% ipython --no-banner

In [1]: import numpy as np

In [2]: from numpy import linalg as LA

In [3]: np.set_printoptions(suppress=True, linewidth=100)

In [4]: F = np.load("layer13.npy")

In [5]: print(F)
[[-0.5 -0.2  1.5  0.  -0.9 -1.2  1.1]
 [-0.8  0.4 -1.5  0.5  1.2  0.8  0.3]
 [-0.2 -1.8 -1.5  0.5  1.  -0.4  0.6]
 [ 0.7 -0.6  5.5 -1.1  0.4 -0.9 -0.8]
 [ 1.5  0.3  1.   1.7  1.   0.1  0.5]
 [ 1.2 -0.3 -6.5  1.2  2.9 -0.3 -1.2]
 [ 0.9  0.6 -3.5  1.  -0.2 -0.6 -0.6]
 [ 1.4 -1.9 -2.   0.7  1.8 -1.4 -0.1]]

In [6]: M2 = np.c_[F[:, :1] @ np.array([[2]]), np.array([2, 2, 0, 1, 0, 3, 3, 1])]

In [7]: print(M2)
[[-1.   2. ]
 [-1.6  2. ]
 [-0.4  0. ]
 [ 1.4  1. ]
 [ 3.   0. ]
 [ 2.4  3. ]
 [ 1.8  3. ]
 [ 2.8  1. ]]

In [8]: print(np.round(LA.lstsq(F, M2[:, 0])[0], 2) + 0)
[2. 0. 0. 0. 0. 0. 0.]

In [9]: print(LA.matrix_rank(np.c_[F, M2]))
8

In [10]: print(LA.matrix_rank(M2))
2

In [11]: print(np.round(LA.norm(M2 - F @ LA.lstsq(F, M2)[0], axis=0), 2) + 0)
[0.   0.59]

In [12]: Uu, s, VT = LA.svd(F, full_matrices=False)

In [13]: print(np.round(VT @ VT.T, 2) + 0)
[[1. 0. 0. 0. 0. 0. 0.]
 [0. 1. 0. 0. 0. 0. 0.]
 [0. 0. 1. 0. 0. 0. 0.]
 [0. 0. 0. 1. 0. 0. 0.]
 [0. 0. 0. 0. 1. 0. 0.]
 [0. 0. 0. 0. 0. 1. 0.]
 [0. 0. 0. 0. 0. 0. 1.]]

In [14]: print(np.round(np.sqrt((s ** 2).sum()), 2), np.round(LA.norm(F), 2))
12.07 12.07

In [15]: print((s > 1e-8).sum())
7

In [16]: print(np.round(np.cumsum(s ** 2) / np.sum(s ** 2), 2))
[0.74 0.87 0.92 0.96 0.99 1.   1.  ]

In [17]: print(np.round(Uu.T @ Uu, 2) + 0)
[[1. 0. 0. 0. 0. 0. 0.]
 [0. 1. 0. 0. 0. 0. 0.]
 [0. 0. 1. 0. 0. 0. 0.]
 [0. 0. 0. 1. 0. 0. 0.]
 [0. 0. 0. 0. 1. 0. 0.]
 [0. 0. 0. 0. 0. 1. 0.]
 [0. 0. 0. 0. 0. 0. 1.]]

In [18]: print(s.round(2))
[10.41  4.33  2.72  2.3   2.25  0.94  0.29]

In [19]: print(np.abs(Uu[:, 0]).round(6).argmax())
5

In [20]: P = F @ LA.solve(F.T @ F, F.T)

In [21]: print(np.allclose(P @ P, P))
True

In [22]: print(np.round(np.diag(P), 2))
[0.95 0.73 0.92 1.   0.98 0.8  0.92 0.7 ]

In [23]: print(np.round(LA.eigvalsh(P), 2) + 0)
[0. 1. 1. 1. 1. 1. 1. 1.]

In [24]: print(np.round(P @ F[:, 4], 2))
[-0.9  1.2  1.   0.4  1.   2.9 -0.2  1.8]

In [25]: O, r_ = LA.qr(F)

In [26]: print(O.shape, r_.shape)
(8, 7) (7, 7)

In [27]: print(round(abs(r_[0, 0]), 2), np.round(LA.norm(F[:, 0]), 2))
2.81 2.81

In [28]: M2 = F / LA.norm(F, axis=1, keepdims=True)

In [29]: gram = M2 @ M2.T

In [30]: print(np.round(LA.norm(M2, axis=1), 2))
[1. 1. 1. 1. 1. 1. 1. 1.]

In [31]: print((np.abs(gram) > 0.9).astype(int))
[[1 0 0 0 0 0 0 0]
 [0 1 0 0 0 0 0 0]
 [0 0 1 0 0 0 0 0]
 [0 0 0 1 0 0 0 0]
 [0 0 0 0 1 0 0 0]
 [0 0 0 0 0 1 0 0]
 [0 0 0 0 0 0 1 0]
 [0 0 0 0 0 0 0 1]]

In [32]: print(np.argwhere(np.triu(np.abs(gram) > 0.95, 1)))
[]

In [33]: print(round(np.degrees(np.arccos(np.clip(gram[0, 5], -1, 1))), 2))
139.63

In [34]: print((gram - 2 * np.eye(8)).round(6).argmax(axis=1))
[3 5 7 0 3 6 5 2]

In [35]: M2 = np.array([[5, -5], [5, 5], [4, 4], [-2, 5], [4, 1], [-5, 4], [2, 3]])

In [36]: Z = np.array([[2, -1, 2, 1, 1], [-1, 0, 2, -1, 1]])

In [37]: M = M2 @ Z

In [38]: print(M)
[[ 15  -5   0  10   0]
 [  5  -5  20   0  10]
 [  4  -4  16   0   8]
 [ -9   2   6  -7   3]
 [  7  -4  10   3   5]
 [-14   5  -2  -9  -1]
 [  1  -2  10  -1   5]]

In [39]: print(np.abs(np.diag(LA.qr(M)[1])) > 1e-9)
[ True  True False False False]

In [40]: print(np.unique(M.round(6), axis=0).shape)
(7, 5)

In [41]: print(round(float(np.trace(LA.pinv(M) @ M)), 2))
2.0

In [42]: print(LA.lstsq(M[:-1].T, M[-1])[2])
2

In [43]: print(np.round(M @ LA.pinv(M) @ M, 2) + 0)
[[ 15.  -5.   0.  10.   0.]
 [  5.  -5.  20.   0.  10.]
 [  4.  -4.  16.   0.   8.]
 [ -9.   2.   6.  -7.   3.]
 [  7.  -4.  10.   3.   5.]
 [-14.   5.  -2.  -9.  -1.]
 [  1.  -2.  10.  -1.   5.]]

In [44]: x = np.array([-2, 2, -2, 1, 1])

In [45]: a = np.maximum(M @ x, 0)

In [46]: print(np.maximum(M @ (3 * x), 0))
[ 0  0  0 18  0 96  0]

In [47]: print(np.round(np.tanh(M @ x), 2))
[-1. -1. -1.  1. -1.  1. -1.]

In [48]: print(np.flatnonzero(a > 1e-9))
[3 5]

In [49]: print(np.round(LA.norm(M, 2) / LA.norm(M), 2))
0.8

In [50]: print(LA.matrix_rank(M, rtol=0.1))
2

In [51]: print(np.argsort(-LA.norm(M, axis=0).round(6), kind="stable")[:3])
[2 0 3]

In [52]: Uu, s, VT = LA.svd(M)

In [53]: print(np.argmax(s[:-1] / (s[1:] + 1e-6)) + 1)
2

In [54]: M2 = Uu[:, :2] @ np.diag(s[:2]) @ VT[:2]

In [55]: print(LA.matrix_rank(M2))
2

In [56]: r0 = np.array([0, -2, 2, 0, -2, -2, -2, 0, 0, 2])

In [57]: v = np.array([4, -5, 3, 0, 1, 4, 2, -5])

In [58]: J = r0[:, None] + v[None, :]

In [59]: print(J)
[[ 4 -5  3  0  1  4  2 -5]
 [ 2 -7  1 -2 -1  2  0 -7]
 [ 6 -3  5  2  3  6  4 -3]
 [ 4 -5  3  0  1  4  2 -5]
 [ 2 -7  1 -2 -1  2  0 -7]
 [ 2 -7  1 -2 -1  2  0 -7]
 [ 2 -7  1 -2 -1  2  0 -7]
 [ 4 -5  3  0  1  4  2 -5]
 [ 4 -5  3  0  1  4  2 -5]
 [ 6 -3  5  2  3  6  4 -3]]

In [60]: print(np.abs(np.diag(LA.qr(J)[1])) > 1e-9)
[ True  True False False False False False False]

In [61]: print(np.unique(J.round(6), axis=0).shape)
(3, 8)

In [62]: Uu, s, VT = LA.svd(J)

In [63]: evecs = VT[:(s > 1e-8).sum()]

In [64]: rng = np.random.default_rng(2950)

In [65]: x = J[5] + -2 * J[8] + rng.integers(2) * np.eye(8)[1]

In [66]: print(x)
[-6.  4. -5. -2. -3. -6. -4.  3.]

In [67]: print(round(LA.norm(x - evecs.T @ evecs @ x), 2))
0.74

In [68]: print(np.round(np.diag(evecs.T @ evecs), 2))
[0.26 0.45 0.19 0.13 0.13 0.26 0.15 0.45]

In [69]: Uu, s, VT = LA.svd(J)

In [70]: print(np.argmax(s[:-1] / (s[1:] + 1e-6)) + 1)
2

In [71]: M2 = Uu[:, :2] @ np.diag(s[:2]) @ VT[:2]

In [72]: print(np.round(LA.norm(J - M2) / LA.norm(J), 2))
0.0

In [73]: print(LA.matrix_rank(M2))
2

In [74]: print(M2.round(2) + 0)
[[ 4. -5.  3.  0.  1.  4.  2. -5.]
 [ 2. -7.  1. -2. -1.  2.  0. -7.]
 [ 6. -3.  5.  2.  3.  6.  4. -3.]
 [ 4. -5.  3.  0.  1.  4.  2. -5.]
 [ 2. -7.  1. -2. -1.  2.  0. -7.]
 [ 2. -7.  1. -2. -1.  2.  0. -7.]
 [ 2. -7.  1. -2. -1.  2.  0. -7.]
 [ 4. -5.  3.  0.  1.  4.  2. -5.]
 [ 4. -5.  3.  0.  1.  4.  2. -5.]
 [ 6. -3.  5.  2.  3.  6.  4. -3.]]

In [75]: print(round(float(np.abs(J - M2).max()), 2))
0.0

In [76]: print(np.round(LA.norm(J - M2, 2), 2), round(s[2], 2))
0.0 0.0

In [77]: r = LA.matrix_rank(J)

In [78]: print(r)
2

In [79]: null = LA.svd(J)[2][r:].T

In [80]: print([int(LA.matrix_rank(np.delete(J, i, axis=0))) for i in range(10)])
[2, 2, 2, 2, 2, 2, 2, 2, 2, 2]

In [81]: print(null.shape)
(8, 6)

In [82]: feats = np.array([[0.0, 0.0, 0.0, 1.0],
    ...:     [0.0, 0.0, 0.0, -3.0],
    ...:     [0.0, 0.0, 0.0, -3.0],
    ...:     [1.0, -3.0, -3.0, 0.0]])

In [83]: # rows 1 and 2 are equal

In [84]: x = np.array([-1, -1, -3, -2])

In [85]: a = np.maximum(feats @ x, 0)

In [86]: print(a)
[ 0.  6.  6. 11.]

In [87]: Uu, s, VT = LA.svd(feats)

In [88]: print(s.round(2))
[ 4.36  4.36 -0.    0.  ]

In [89]: print(np.argmax(s[:-1] / (s[1:] + 1e-6)) + 1)
2

In [90]: M2 = Uu[:, :2] @ np.diag(s[:2]) @ VT[:2]

In [91]: print(LA.matrix_rank(feats, rtol=0.05))
2

In [92]: print(np.all(LA.eigvalsh(feats) > 0))
False

In [93]: print(round(LA.eigvalsh(feats).min(), 2))
-4.36

In [94]: mat = np.load("mat.npy")

In [95]: print(mat)
[[ 3  0  3 15]
 [ 0  0  1  5]
 [ 1  3  3 15]
 [ 0  1  2 10]
 [ 2  1  3 15]]

In [96]: Uu, s, VT = LA.svd(mat)

In [97]: print(np.argmax(s[:-1] / (s[1:] + 1e-6)) + 1)
3

In [98]: M2 = Uu[:, :3] @ np.diag(s[:3]) @ VT[:3]

In [99]: print(LA.matrix_rank(mat, rtol=0.05))
2

In [100]: print(round(LA.norm(mat - M2, 2), 2), np.round(s[3], 2))
0.0 0.0

In [101]: print(round(float(LA.norm(mat - M2) / LA.norm(mat)), 2))
0.0

In [102]: print(round(float(np.abs(mat - M2).max()), 2))
0.0

In [103]: print(LA.matrix_rank(mat, rtol=0.1))
1

In [104]: print(round(float(np.trace(LA.pinv(mat) @ mat)), 2))
3.0

In [105]: print(np.allclose(mat[:-1].T @ LA.lstsq(mat[:-1].T, mat[-1])[0], mat[-1]))
True

In [106]: print(LA.lstsq(mat[:-1].T, mat[-1])[2])
3

In [107]: r0 = np.array([-1, 5])

In [108]: print(np.cross(mat[4, :3], mat[0, :3]))
[ 3  3 -3]

In [109]: print(np.polyval(r0, mat[4]))
[  3   4   2 -10]

In [110]: m1 = np.loadtxt("dump.csv", delimiter=",")

In [111]: print(m1)
[[ 2. -5.  2. -4. -3. -2.  4. -4.]
 [-4.  2.  1.  5. -4. -3. -3.  3.]
 [-5. -3.  3. -1.  1.  2.  2.  5.]
 [-3.  1.  1. -4.  4.  3. -3. -2.]
 [ 5. -4.  4.  1.  0.  1.  0. -3.]
 [-2.  3.  5.  0.  4.  4. -2. -4.]
 [ 0. -2.  5. -2. -4.  3.  5. -2.]
 [-1. -3.  0. -5.  2.  1. -3.  1.]
 [ 3.  5. -3.  1. -2.  0. -2.  3.]
 [-2. -5.  5. -5.  2. -3.  0. -2.]
 [ 1.  1. -3. -5.  0.  4.  5.  1.]
 [-5.  0.  1. -1. -4.  5. -5. -5.]
 [ 6. -7.  1. -9.  1.  1.  7. -7.]]

In [112]: x = np.array([-2, -1, 1, 2, 1, -2, 2, -1])

In [113]: y = m1 @ x

In [114]: b, lr = np.zeros(8), 1 / LA.norm(m1, 2) ** 2

In [115]: for i in range(4):
     ...:     b -= lr * m1.T @ (m1 @ b - y)
     ...:     if i % 1 == 0: print(i, round(LA.norm(m1 @ b - y), 2))
     ...: 
0 30.08
1 24.4
2 20.37
3 17.49

In [116]: print(b.round(2))
[-0.63 -0.83  1.19  0.76  0.02 -1.05  0.53  0.04]

In [117]: def softmax(z):
     ...:     e = np.exp(z - z.max(axis=-1, keepdims=True))
     ...:     return e / e.sum(axis=-1, keepdims=True)
     ...: 

In [118]: print(np.round(softmax(m1[6] + -3), 2) + 0)
[0.   0.   0.47 0.   0.   0.06 0.47 0.  ]

In [119]: print(np.round(softmax(m1[6]), 2) + 0)
[0.   0.   0.47 0.   0.   0.06 0.47 0.  ]

In [120]: att = m1 @ m1.T / np.sqrt(8)

In [121]: print(np.round(softmax(att)[6] @ m1, 2))
[ 1.98 -3.65  3.68 -4.31 -2.35  2.34  5.66 -3.65]
